$ ipython --no-banner

In [1]: import numpy as np

In [2]: import numpy.linalg as la

In [3]: np.set_printoptions(suppress=True, linewidth=140)

In [4]: def rd(a):
   ...:     return np.round(a, 2) + 0
   ...: 

In [5]: J = np.loadtxt("mat.csv", delimiter=",")

In [6]: J
Out[6]: 
array([[ 1.,  0.],
       [-2.,  1.]])

In [7]: q, evecs = la.qr(J[:, :1])[0], la.qr(J[:, 1:])[0]

In [8]: sv = la.svd(q.T @ evecs, compute_uv=False)

In [9]: rd(la.norm(q @ q.T - evecs @ evecs.T, 2))
Out[9]: np.float64(0.45)

In [10]: (sv > 0.9).sum()
Out[10]: np.int64(0)

In [11]: [int(la.matrix_rank(la.matrix_power(J, p))) for p in range(1, 3)]
Out[11]: [2, 2]

In [12]: J @ J
Out[12]: 
array([[ 1.,  0.],
       [-4.,  1.]])

In [13]: la.matrix_rank(J - J[0, 0] * np.eye(2))
Out[13]: np.int64(1)

In [14]: rd(np.sort(la.eigvals(J)))
Out[14]: array([1., 1.])

In [15]: evals, evecs = la.eig(J)

In [16]: J @ evecs[:, 0] - evals[0] * evecs[:, 0]
Out[16]: array([0., 0.])

In [17]: M = np.diag(np.array([-5, 0, -3])) + -2 * np.eye(3, k=1) + -2 * np.eye(3, k=-1)

In [18]: M
Out[18]: 
array([[-5., -2.,  0.],
       [-2.,  0., -2.],
       [ 0., -2., -3.]])

In [19]: [round(float(la.det(M[:i, :i])), 2) + 0 for i in range(1, 4)]
Out[19]: [-5.0, -4.0, 32.0]

In [20]: W0 = np.array([[6.5, -1.1, -0.4],
    ...:     [-5.5, -0.7, -0.4],
    ...:     [-7.5, -1.3, 1.2],
    ...:     [2.5, -1.1, 0.8]])

In [21]: W0
Out[21]: 
array([[ 6.5, -1.1, -0.4],
       [-5.5, -0.7, -0.4],
       [-7.5, -1.3,  1.2],
       [ 2.5, -1.1,  0.8]])

In [22]: blk = np.stack([W0, -3 * W0, W0[::-1]])

In [23]: rd(blk.sum(axis=0))
Out[23]: 
array([[-10.5,   1.1,   1.6],
       [  3.5,   0.1,   2. ],
       [  9.5,   1.9,  -2.8],
       [  1.5,   1.1,  -2. ]])

In [24]: np.einsum("bij,cij->bc", blk, blk)
Out[24]: 
array([[ 142.  , -426.  ,  117.64],
       [-426.  , 1278.  , -352.92],
       [ 117.64, -352.92,  142.  ]])

In [25]: la.matrix_rank(blk)
Out[25]: array([3, 3, 3])

In [26]: q, Rm = la.qr(M)

In [27]: q.shape, Rm.shape
Out[27]: ((3, 3), (3, 3))

In [28]: rd(q)
Out[28]: 
array([[-0.93,  0.13, -0.35],
       [-0.37, -0.32,  0.87],
       [ 0.  ,  0.94,  0.35]])

In [29]: rd(q.T @ q)
Out[29]: 
array([[1., 0., 0.],
       [0., 1., 0.],
       [0., 0., 1.]])

In [30]: np.allclose(Rm.T @ Rm, M.T @ M)
Out[30]: True

In [31]: U, sv, VT = la.svd(M, full_matrices=False)

In [32]: rd(sv / sv[0])
Out[32]: array([1.  , 0.61, 0.26])

In [33]: rd(U.T @ U)
Out[33]: 
array([[1., 0., 0.],
       [0., 1., 0.],
       [0., 0., 1.]])

In [34]: rd(np.abs(VT[0]))
Out[34]: array([0.88, 0.39, 0.27])

In [35]: np.abs(U[:, 0]).round(6).argmax()
Out[35]: np.int64(0)

In [36]: rd(sv)
Out[36]: array([5.89, 3.62, 1.5 ])

In [37]: rd(np.sqrt((sv ** 2).sum())), rd(la.norm(M))
Out[37]: (np.float64(7.07), np.float64(7.07))

In [38]: other = W0 / np.sqrt((W0 ** 2).mean(axis=1, keepdims=True))

In [39]: rd(W0 - W0.mean(axis=1, keepdims=True))
Out[39]: 
array([[ 4.83, -2.77, -2.07],
       [-3.3 ,  1.5 ,  1.8 ],
       [-4.97,  1.23,  3.73],
       [ 1.77, -1.83,  0.07]])

In [40]: la.matrix_rank(W0 - W0.mean(axis=1, keepdims=True))
Out[40]: np.int64(2)

In [41]: rd(other[3])
Out[41]: array([ 1.52, -0.67,  0.49])

In [42]: la.matrix_rank(other) == la.matrix_rank(W0)
Out[42]: np.True_

In [43]: m1 = np.load("run16.npy")

In [44]: m1
Out[44]: 
array([[-1.96,  2.18, -0.62],
       [-2.51, -1.47,  0.72],
       [-0.51, -2.87, -0.7 ],
       [-1.31, -2.52, -0.97],
       [-0.98,  2.47, -1.39],
       [ 2.57, -1.02, -1.16],
       [ 1.44,  0.24,  2.62],
       [ 2.17, -1.32,  1.6 ],
       [ 0.66,  2.78, -0.92],
       [-2.22,  1.12, -1.68],
       [ 1.63, -2.26, -1.1 ],
       [ 1.03,  2.72, -0.72]])

In [45]: x0 = np.array([-1, -1, -1])

In [46]: y = m1 @ x0

In [47]: b, lr = np.zeros(3), 1 / la.norm(m1, 2) ** 2

In [48]: for i in range(20):
    ...:     b -= lr * m1.T @ (m1 @ b - y)
    ...:     if i % 5 == 0: print(i, round(la.norm(m1 @ b - y), 2))
    ...: 
0 3.76
5 0.3
10 0.05
15 0.01

In [49]: rd(la.cond(m1))
Out[49]: np.float64(1.79)

In [50]: mat = np.loadtxt("dump.csv", delimiter=",")

In [51]: mat
Out[51]: 
array([[ 3.9,  0.5,  1.4, -0.2],
       [ 0.3, -0.9,  1.3, -0.2],
       [-4.2, -0.8, -0.4, -1.1]])

In [52]: u, r1 = mat[2], mat[0]

In [53]: rd(u @ u)
Out[53]: np.float64(19.65)

In [54]: pr = (u @ r1) / (u @ u) * u

In [55]: rd(r1 - pr)
Out[55]: array([ 0.24, -0.2 ,  1.05, -1.16])

In [56]: u = np.array([-3, -1])

In [57]: rd(np.array([np.convolve(row, u, "same") for row in mat]))
Out[57]: 
array([[-11.7,  -5.4,  -4.7,  -0.8],
       [ -0.9,   2.4,  -3. ,  -0.7],
       [ 12.6,   6.6,   2. ,   3.7]])

In [58]: theta = np.radians(60)

In [59]: Rm = np.eye(4)

In [60]: Rm[0, 0] = Rm[2, 2] = np.cos(theta)

In [61]: Rm[0, 2], Rm[2, 0] = -np.sin(theta), np.sin(theta)

In [62]: rd(Rm)
Out[62]: 
array([[ 0.5 ,  0.  , -0.87,  0.  ],
       [ 0.  ,  1.  ,  0.  ,  0.  ],
       [ 0.87,  0.  ,  0.5 ,  0.  ],
       [ 0.  ,  0.  ,  0.  ,  1.  ]])

In [63]: other = mat @ Rm.T

In [64]: rd(np.abs(other - mat).max(axis=0))
Out[64]: array([3.16, 0.  , 3.44, 0.  ])

In [65]: rd(la.det(Rm)), np.trace(Rm)
Out[65]: (np.float64(1.0), np.float64(3.0))

In [66]: blk = np.stack([mat, -2 * mat, mat[::-1]])

In [67]: blk.shape
Out[67]: (3, 3, 4)

In [68]: rd(np.einsum("bij,cij->bc", blk, blk))
Out[68]: 
array([[ 39.74, -79.48, -31.61],
       [-79.48, 158.96,  63.22],
       [-31.61,  63.22,  39.74]])

In [69]: E = np.load("test13.npy")

In [70]: rd(E)
Out[70]: 
array([[ 0.  ,  0.02,  0.02, -0.02],
       [ 0.02,  0.28,  0.35, -0.28],
       [ 0.02,  0.35,  0.44, -0.35],
       [-0.02, -0.28, -0.35,  0.28]])

In [71]: rd(np.abs(la.eigvals(E)).max())
Out[71]: np.float64(1.0)

In [72]: rd(np.trace(E))
Out[72]: np.float64(1.0)

In [73]: (E - E.T) / 2
Out[73]: 
array([[0., 0., 0., 0.],
       [0., 0., 0., 0.],
       [0., 0., 0., 0.],
       [0., 0., 0., 0.]])

In [74]: rd(E @ E)
Out[74]: 
array([[ 0.  ,  0.02,  0.02, -0.02],
       [ 0.02,  0.28,  0.35, -0.28],
       [ 0.02,  0.35,  0.44, -0.35],
       [-0.02, -0.28, -0.35,  0.28]])

In [75]: rd(la.det(E))
Out[75]: np.float64(0.0)

In [76]: rd(la.matrix_power(E, 2))
Out[76]: 
array([[ 0.  ,  0.02,  0.02, -0.02],
       [ 0.02,  0.28,  0.35, -0.28],
       [ 0.02,  0.35,  0.44, -0.35],
       [-0.02, -0.28, -0.35,  0.28]])

In [77]: rk = la.matrix_rank(E)

In [78]: rk
Out[78]: np.int64(1)

In [79]: null = la.svd(E)[2][rk:].T

In [80]: la.matrix_rank(E.T @ E), la.matrix_rank(E @ E.T)
Out[80]: (np.int64(1), np.int64(1))

In [81]: rd(null @ null.T)
Out[81]: 
array([[ 1.  , -0.02, -0.02,  0.02],
       [-0.02,  0.72, -0.35,  0.28],
       [-0.02, -0.35,  0.56,  0.35],
       [ 0.02,  0.28,  0.35,  0.72]])

In [82]: [int(la.matrix_rank(np.delete(E, i, axis=0))) for i in range(4)]
Out[82]: [1, 1, 1, 1]

In [83]: rd(E @ null)
Out[83]: 
array([[0., 0., 0.],
       [0., 0., 0.],
       [0., 0., 0.],
       [0., 0., 0.]])

In [84]: [int(la.matrix_rank(E[:i])) for i in range(1, len(E) + 1)]
Out[84]: [1, 1, 1, 1]

In [85]: A = np.loadtxt("layer12.csv", delimiter=",")

In [86]: A
Out[86]: 
array([[0., 0., 0., 0.],
       [1., 2., 1., 2.],
       [0., 0., 0., 0.],
       [1., 2., 1., 2.]])

In [87]: gram = A.T @ A

In [88]: np.trace(gram), (A ** 2).sum()
Out[88]: (np.float64(20.0), np.float64(20.0))

In [89]: gram
Out[89]: 
array([[2., 4., 2., 4.],
       [4., 8., 4., 8.],
       [2., 4., 2., 4.],
       [4., 8., 4., 8.]])

In [90]: np.diag(gram)
Out[90]: array([2., 8., 2., 8.])

In [91]: np.allclose(gram, gram.T)
Out[91]: True

In [92]: rd(la.eigvalsh(gram)[::-1])
Out[92]: array([20.,  0.,  0.,  0.])
